>>> import numpy as np
>>> from numpy import linalg as LA
>>> np.set_printoptions(precision=1, suppress=True, linewidth=160, sign=" ")
>>> out = np.array([[1, -2, 1, -2, 0, -3, -1, -3],
...     [-2, -1, 1, -1, -3, -1, 3, 0],
...     [-2, -1, 2, 2, 0, -2, -1, -3],
...     [1, -2, 0, -2, 1, -2, 1, 3],
...     [-1, 1, 3, 1, 2, -3, 3, 1],
...     [3, 1, 1, -3, -2, -3, 3, 0],
...     [0, 3, -2, -2, 2, 0, -1, -3],
...     [-3, 1, 3, 2, 3, -1, 2, -1]])
>>> arr = np.triu(out)
>>> arr
array([[ 1, -2,  1, -2,  0, -3, -1, -3],
       [ 0, -1,  1, -1, -3, -1,  3,  0],
       [ 0,  0,  2,  2,  0, -2, -1, -3],
       [ 0,  0,  0, -2,  1, -2,  1,  3],
       [ 0,  0,  0,  0,  2, -3,  3,  1],
       [ 0,  0,  0,  0,  0, -3,  3,  0],
       [ 0,  0,  0,  0,  0,  0, -1, -3],
       [ 0,  0,  0,  0,  0,  0,  0, -1]])
>>> left, sigma = LA.svd(arr)
Traceback (most recent call last):
  File "<python-input-6>", line 1, in <module>
    left, sigma = LA.svd(arr)
    ^^^^^^^^^^^
ValueError: too many values to unpack (expected 2)
>>> left, sigma, vt = LA.svd(arr, full_matrices=False)
>>> (sigma > 1e-8).sum()
np.int64(8)
>>> np.allclose(left * sigma @ vt, arr)
True
>>> print(np.round(vt @ vt.T, 1) + 0)
[[ 1.  0.  0.  0.  0.  0.  0.  0.]
 [ 0.  1.  0.  0.  0.  0.  0.  0.]
 [ 0.  0.  1.  0.  0.  0.  0.  0.]
 [ 0.  0.  0.  1.  0.  0.  0.  0.]
 [ 0.  0.  0.  0.  1.  0.  0.  0.]
 [ 0.  0.  0.  0.  0.  1.  0.  0.]
 [ 0.  0.  0.  0.  0.  0.  1.  0.]
 [ 0.  0.  0.  0.  0.  0.  0.  1.]]
>>> sigma.round(1) + 0
array([ 7.6,  7. ,  4.3,  3.8,  2. ,  0.8,  0.5,  0. ])
>>> O, Rm = LA.qr(arr)
>>> O.T @ O
array([[ 1.,  0.,  0.,  0.,  0.,  0.,  0.,  0.],
       [ 0.,  1.,  0.,  0.,  0.,  0.,  0.,  0.],
       [ 0.,  0.,  1.,  0.,  0.,  0.,  0.,  0.],
       [ 0.,  0.,  0.,  1.,  0.,  0.,  0.,  0.],
       [ 0.,  0.,  0.,  0.,  1.,  0.,  0.,  0.],
       [ 0.,  0.,  0.,  0.,  0.,  1.,  0.,  0.],
       [ 0.,  0.,  0.,  0.,  0.,  0.,  1.,  0.],
       [ 0.,  0.,  0.,  0.,  0.,  0.,  0.,  1.]])
>>> print(np.allclose(Rm.T @ Rm, arr.T @ arr))
True
>>> np.trace(O @ O.T)
np.float64(8.0)
>>> print(O)
[[ 1.  0.  0.  0.  0.  0.  0.  0.]
 [-0.  1.  0.  0.  0.  0.  0.  0.]
 [-0. -0.  1.  0.  0.  0.  0.  0.]
 [-0. -0. -0.  1.  0.  0.  0.  0.]
 [-0. -0. -0. -0.  1.  0.  0.  0.]
 [-0. -0. -0. -0. -0.  1.  0.  0.]
 [-0. -0. -0. -0. -0. -0.  1.  0.]
 [-0. -0. -0. -0. -0. -0. -0.  1.]]
>>> Rm
array([[ 1., -2.,  1., -2.,  0., -3., -1., -3.],
       [ 0., -1.,  1., -1., -3., -1.,  3.,  0.],
       [ 0.,  0.,  2.,  2.,  0., -2., -1., -3.],
       [ 0.,  0.,  0., -2.,  1., -2.,  1.,  3.],
       [ 0.,  0.,  0.,  0.,  2., -3.,  3.,  1.],
       [ 0.,  0.,  0.,  0.,  0., -3.,  3.,  0.],
       [ 0.,  0.,  0.,  0.,  0.,  0., -1., -3.],
       [ 0.,  0.,  0.,  0.,  0.,  0.,  0., -1.]])
>>> abs(Rm[0, 0]), np.round(LA.norm(arr[:, 0]), 1)
(np.float64(1.0), np.float64(1.0))
